In [1]: import numpy as np

In [2]: np.set_printoptions(precision=2, suppress=True, linewidth=200, legacy="1.25")

In [3]: rd = lambda a: np.round(a, 2) + 0

In [4]: X = np.load("mat.npy")

In [5]: print(rd(X))
[[ 0.4   0.16  0.16 -0.44]
 [ 0.16  0.96 -0.04  0.12]
 [ 0.16 -0.04  0.96  0.11]
 [-0.44  0.12  0.11  0.68]]

In [6]: print(rd(np.linalg.norm(X, 2) / np.linalg.norm(X)))
0.58

In [7]: print(np.linalg.matrix_rank(X, rtol=0.1))
3

In [8]: print(np.abs(np.diag(np.linalg.qr(X)[1])) > 1e-9)
[ True  True  True False]

In [9]: mat = -1 * np.eye(3) + np.ones((3, 3))

In [10]: print(mat)
[[0. 1. 1.]
 [1. 0. 1.]
 [1. 1. 0.]]

In [11]: print(rd(np.linalg.norm(X)))
1.73

In [12]: print(np.linalg.matrix_rank(X))
3

In [13]: print(rd(X.sum(axis=0)))
[0.28 1.19 1.19 0.47]

In [14]: print(rd(X.mean(axis=0)))
[0.07 0.3  0.3  0.12]

In [15]: print(np.unravel_index(np.abs(X).argmax(), X.shape))
(2, 2)

In [16]: print(rd(np.abs(X).max()))
0.96

In [17]: print(X.shape)
(4, 4)

In [18]: print(np.allclose(mat, mat.T))
True

In [19]: print(rd(np.abs(np.linalg.eigvals(mat)).max()))
2.0

In [20]: print(rd(np.linalg.det(mat)))
2.0

In [21]: print(rd(np.linalg.matrix_power(mat, 2)))
[[2. 1. 1.]
 [1. 2. 1.]
 [1. 1. 2.]]

In [22]: print(mat @ mat)
[[2. 1. 1.]
 [1. 2. 1.]
 [1. 1. 2.]]

In [23]: F = np.load("block17.npy")

In [24]: print(F)
[[ -5.   2.   8.  -5.]
 [ -8.   4.  10.  -6.]
 [ -6.   2.  12.  -8.]
 [ -6.   2.  14. -10.]]

In [25]: rng = np.random.default_rng(57)

In [26]: lab = rng.permutation(3)

In [27]: print(lab)
[0 2 1]

In [28]: M2 = mat[lab][:, lab]

In [29]: print(rd(np.linalg.det(M2)), rd(np.linalg.det(mat[lab])))
2.0 -2.0

In [30]: print(M2)
[[0. 1. 1.]
 [1. 0. 1.]
 [1. 1. 0.]]

In [31]: print(np.trace(M2))
0.0

In [32]: Uu, sigma, Vt = np.linalg.svd(F)

In [33]: evecs = Vt[:(sigma > 1e-8).sum()]

In [34]: x = F[3] + -3 * F[0] + rng.integers(2) * np.eye(4)[1]

In [35]: print(x)
[  9.  -3. -10.   5.]

In [36]: print(rd(np.linalg.norm(x - evecs.T @ evecs @ x)))
0.5

In [37]: Uu, sigma, Vt = np.linalg.svd(F)

In [38]: print(rd(sigma))
[30.06  3.77  0.37  0.  ]

In [39]: print(np.argmax(sigma[:-1] / (sigma[1:] + 1e-6)) + 1)
3

In [40]: M2 = Uu[:, :3] @ np.diag(sigma[:3]) @ Vt[:3]

In [41]: print(np.linalg.matrix_rank(F, rtol=0.05))
2

In [42]: print(rd(np.linalg.norm(F - M2) / np.linalg.norm(F)))
0.0

In [43]: print(np.linalg.matrix_rank(F, rtol=0.1))
2

In [44]: print(np.argsort(-np.linalg.norm(F, axis=0).round(6), kind="stable")[:3])
[2 3 0]

In [45]: print([round(float(x), 2) for x in np.linalg.svd(F, compute_uv=False)[:3]])
[30.06, 3.77, 0.37]

In [46]: lab = rng.permutation(4)

In [47]: print(lab)
[1 2 0 3]

In [48]: M2 = F[lab][:, lab]

In [49]: print(np.allclose(M2, F))
False

In [50]: print(rd(np.linalg.det(M2)), rd(np.linalg.det(F[lab])))
0.0 0.0

In [51]: data = np.load("arr.npy")

In [52]: print(data)
[[-20.06  -0.66  -9.55   9.64 -42.82]
 [-20.79   2.52  -8.85  10.79 -43.37]
 [-11.09 -16.05  -9.57  15.19   9.66]
 [-19.63   2.12 -10.32  11.94 -43.8 ]
 [-21.47   2.26  -9.5   10.59 -45.53]
 [-11.09 -16.19  -8.38  13.14   9.88]
 [-22.48   6.71 -18.41   7.49 -22.73]
 [-19.22   0.52  -9.41  10.09 -42.72]
 [-21.69   8.62 -19.31   6.98 -22.3 ]
 [-19.95   0.03 -10.01  11.5  -43.35]
 [-20.64   8.78 -17.39   6.44 -20.86]
 [-22.69   6.45 -16.38   8.79 -22.1 ]
 [-22.5    8.92 -17.36   8.94 -23.11]
 [-21.76   7.85 -17.31   7.19 -21.19]
 [-20.7    6.6  -17.35   7.53 -21.5 ]
 [-10.17 -16.68  -9.17  14.38  10.37]
 [-10.16 -15.26 -11.41  14.7    8.17]
 [-20.2    8.08 -17.8    7.67 -21.29]
 [-20.08   2.12  -9.08  10.52 -43.33]
 [-10.16 -18.49  -9.38  14.17  10.12]
 [-21.73   8.5  -18.86  10.09 -22.36]]

In [53]: r0, v = F[1], F[0]

In [54]: print(r0 @ r0)
216.0

In [55]: pr = (r0 @ v) / (r0 @ r0) * r0

In [56]: print(np.linalg.matrix_rank(np.outer(r0, v)))
1
